% python3 -q
>>> import numpy as np
>>> import numpy.linalg as la
>>> np.set_printoptions(precision=3, suppress=True, linewidth=160, legacy="1.25")
>>> feats = np.loadtxt("x.csv", delimiter=",")
>>> feats
array([[ 2.,  0.,  0.,  0.,  2.,  2.,  0.,  1.,  1.,  2.,  0.],
       [ 0.,  0.,  2.,  0.,  0.,  1.,  0.,  2.,  1.,  0.,  2.],
       [ 2.,  0.,  1.,  0.,  0.,  2.,  0.,  1.,  2.,  1.,  2.],
       [ 2.,  2.,  0.,  0.,  2.,  2.,  2.,  0.,  0.,  2.,  1.],
       [ 1.,  0.,  1.,  0.,  1.,  0.,  1.,  0.,  0.,  0.,  2.],
       [ 0.,  1.,  2.,  2.,  2.,  2.,  0.,  0.,  2.,  1.,  2.],
       [ 0.,  0.,  2.,  0.,  2.,  2.,  2.,  1.,  0.,  2.,  0.],
       [ 1.,  1.,  2.,  1.,  2.,  0.,  1.,  1.,  0.,  1.,  2.],
       [ 0.,  1.,  1.,  1.,  2.,  2.,  1.,  2.,  2.,  1.,  1.],
       [ 2.,  1.,  0.,  2.,  0.,  1.,  1.,  2.,  0.,  2.,  1.],
       [ 2.,  0., 10.,  0.,  2.,  7.,  0., 11.,  6.,  2., 10.]])
>>> r = la.matrix_rank(feats)
>>> r
10
>>> null = la.svd(feats)[2][r:].T
>>> la.matrix_rank(feats.T @ feats), la.matrix_rank(feats @ feats.T)
(10, 10)
>>> [round(float(x), 3) for x in la.svd(feats, compute_uv=False)[:3]]
[22.509, 7.272, 3.763]
>>> U, s, VT = la.svd(feats)
>>> evecs = VT[:(s > 1e-8).sum()]
>>> rng = np.random.default_rng(733953)
>>> vec = feats[10] + -3 * feats[6] + rng.integers(2) * np.eye(11)[0]
>>> vec
array([ 3.,  0.,  4.,  0., -4.,  1., -6.,  8.,  6., -4., 10.])
>>> np.diag(evecs.T @ evecs)
array([0.824, 0.99 , 0.907, 0.957, 0.999, 0.933, 0.996, 0.999, 0.988, 0.567, 0.838])
>>> la.matrix_rank(np.vstack([feats, vec]))
11
>>> th = np.deg2rad(72)
>>> M = np.eye(8)
>>> M[np.ix_([1, 5], [1, 5])] = [[np.cos(th), -np.sin(th)], [np.sin(th), np.cos(th)]]
>>> M
array([[ 1.   ,  0.   ,  0.   ,  0.   ,  0.   ,  0.   ,  0.   ,  0.   ],
       [ 0.   ,  0.309,  0.   ,  0.   ,  0.   , -0.951,  0.   ,  0.   ],
       [ 0.   ,  0.   ,  1.   ,  0.   ,  0.   ,  0.   ,  0.   ,  0.   ],
       [ 0.   ,  0.   ,  0.   ,  1.   ,  0.   ,  0.   ,  0.   ,  0.   ],
       [ 0.   ,  0.   ,  0.   ,  0.   ,  1.   ,  0.   ,  0.   ,  0.   ],
       [ 0.   ,  0.951,  0.   ,  0.   ,  0.   ,  0.309,  0.   ,  0.   ],
       [ 0.   ,  0.   ,  0.   ,  0.   ,  0.   ,  0.   ,  1.   ,  0.   ],
       [ 0.   ,  0.   ,  0.   ,  0.   ,  0.   ,  0.   ,  0.   ,  1.   ]])
>>> # 7 groups of indices that never mix
>>> vec = np.array([-2, 1, 3, -3, -2, -3, 3, 3])
>>> 8 - la.matrix_rank(M - np.eye(8), tol=1e-8)
6
>>> M.T @ (M @ vec)
array([-2.,  1.,  3., -3., -2., -3.,  3.,  3.])
>>> np.round(M.T @ M, 3) + 0
array([[1., 0., 0., 0., 0., 0., 0., 0.],
       [0., 1., 0., 0., 0., 0., 0., 0.],
       [0., 0., 1., 0., 0., 0., 0., 0.],
       [0., 0., 0., 1., 0., 0., 0., 0.],
       [0., 0., 0., 0., 1., 0., 0., 0.],
       [0., 0., 0., 0., 0., 1., 0., 0.],
       [0., 0., 0., 0., 0., 0., 1., 0.],
       [0., 0., 0., 0., 0., 0., 0., 1.]])
>>> np.round(M @ M.T, 3) + 0
array([[1., 0., 0., 0., 0., 0., 0., 0.],
       [0., 1., 0., 0., 0., 0., 0., 0.],
       [0., 0., 1., 0., 0., 0., 0., 0.],
       [0., 0., 0., 1., 0., 0., 0., 0.],
       [0., 0., 0., 0., 1., 0., 0., 0.],
       [0., 0., 0., 0., 0., 1., 0., 0.],
       [0., 0., 0., 0., 0., 0., 1., 0.],
       [0., 0., 0., 0., 0., 0., 0., 1.]])
>>> la.svd(M, compute_uv=False)
array([1., 1., 1., 1., 1., 1., 1., 1.])
>>> F = np.load("layer6.npy")
>>> F
array([[ -2. ,  -0.3,   0.9,  -0.7,   0. ,  -0.3,   0.1,  -1.5],
       [ -2.1,  -2. ,   1.9,   0.3,  -0.8,   1.4,   1.2,   1.3],
       [ -1.3,   0.1,   1.3,  -2.4,   0.9,   0.7,  -0.5,  -0.7],
       [  7. ,   8. ,   0.5, -13.5,  13. ,   2.5,  -1. ,  -3. ],
       [ -2.2,  -0.8,   1.3,  -0.2,   2. ,  -0.6,  -0.3,   0. ],
       [  0.7,  -0.2,  -1.5,   1. ,  -0.4,   1.3,   1.6,  -0.9],
       [  1.2,   1.5,   0.9,  -0.1,   0.5,   0.3,  -0.4,  -1.4],
       [  1.9,   0.9,  -0.6,  -1.4,  -0.1,  -0.5,  -0.1,  -2. ],
       [ -0.6,   0.9,  -1.5,  -0.3,   2.1,  -0.7,   0. ,  -1.3],
       [  0.2,  -1.2,   1.5,   0.2,  -0.1,  -0.2,   1. ,   0.7],
       [ -1.6,  -0.5,   0.1,  -0.2,   0. ,   0.6,   0.1,  -0.1],
       [  1.1,   0.4,   0.5,  -1. ,  -0.1,   0.3,  -0.3,  -2.3],
       [ -1.3,  -0.5,  -0.4,   0.5,   0.3,   0.2,   0.1,   1.2],
       [  0.4,  -1.8,   0.5,   1.3,  -1.7,   1.6,  -0.1,  -0.3],
       [  0.1,   1.3,  -0.4,  -0.4,  -0.9,   0.8,  -1.3,   0.2],
       [  1. ,  -1.6,   0.1,  -0.7,  -0.2,   0.1,   1.6,   1. ],
       [  1.1,   1.3,   0.4,  -0.8,   1.5,   2.1,  -0.3,  -0.2],
       [  0.1,   1. ,   0.8,   0.8,   0.1,   0.8,   0. ,   1.2],
       [ -0.1,   0.3,   1.2,   0.8,   1.2,  -0.8,   1.1,  -0.3],
       [ -1.2,   0. ,   1.4,  -0.7,   0.4,  -0.5,  -0.2,  -1. ],
       [  0.4,   0.1,  -0.7,   1. ,  -0.1,   1.1,   0.7,  -0.2],
       [ -0.5,   2. ,   0.9,   1.3,   2. ,   0.7,   1. ,  -1.3],
       [  0.1,  -0.5,  -0.2,  -0.5,   1.1,  -0.2,   0.6,  -0.8],
       [  0.4,   2.6,   0. ,  -0.2,   0.3,  -0.5,  -0.8,   1.2],
       [ -1.5,  -1.4,   0. ,  -0.3,   0.5,   1.9,  -0.5,   0.7],
       [  0. ,  -1.5,   0.4,  -0.7,  -0.7,   0.3,   0.8,  -0.6],
       [  0.3,   0.2,   0.5,  -1.5,  -0.5,  -0.7,   1.6,  -0.1],
       [  0.6,   0.2,   1.1,   1.2,   2.2,  -0.5,  -0.4,  -1.3],
       [  0.7,   0.6,   0. ,  -0.1,   0.1,   0.4,   1. ,   0.9],
       [  0.1,   0.6,   0.7,   0.1,   1.6,  -0.9,   0. ,  -1.7],
       [  0.5,  -0.4,   1.4,  -0.8,  -0.6,   0.8,  -0.8,  -1.2],
       [ -0.1,   1.7,  -0.5,  -1. ,   0.8,  -0.3,  -0.8,  -1.3]])
>>> vec = np.array([3, 0, 3, 3, 0, 1, 0, 2])
>>> (F @ vec).argmax()
17
>>> F @ np.ones(8)
array([-3.8,  1.2, -1.9, 13.5, -0.8,  1.6,  2.5, -1.9, -1.4,  2.1, -1.6, -1.4,  0.1, -0.1, -0.6,  1.3,  5.1,  4.8,  3.4, -1.8,  2.3,  6.1, -0.4,  3. , -0.6,
       -2. , -0.2,  3.1,  3.6,  0.5, -1.1, -1.5])
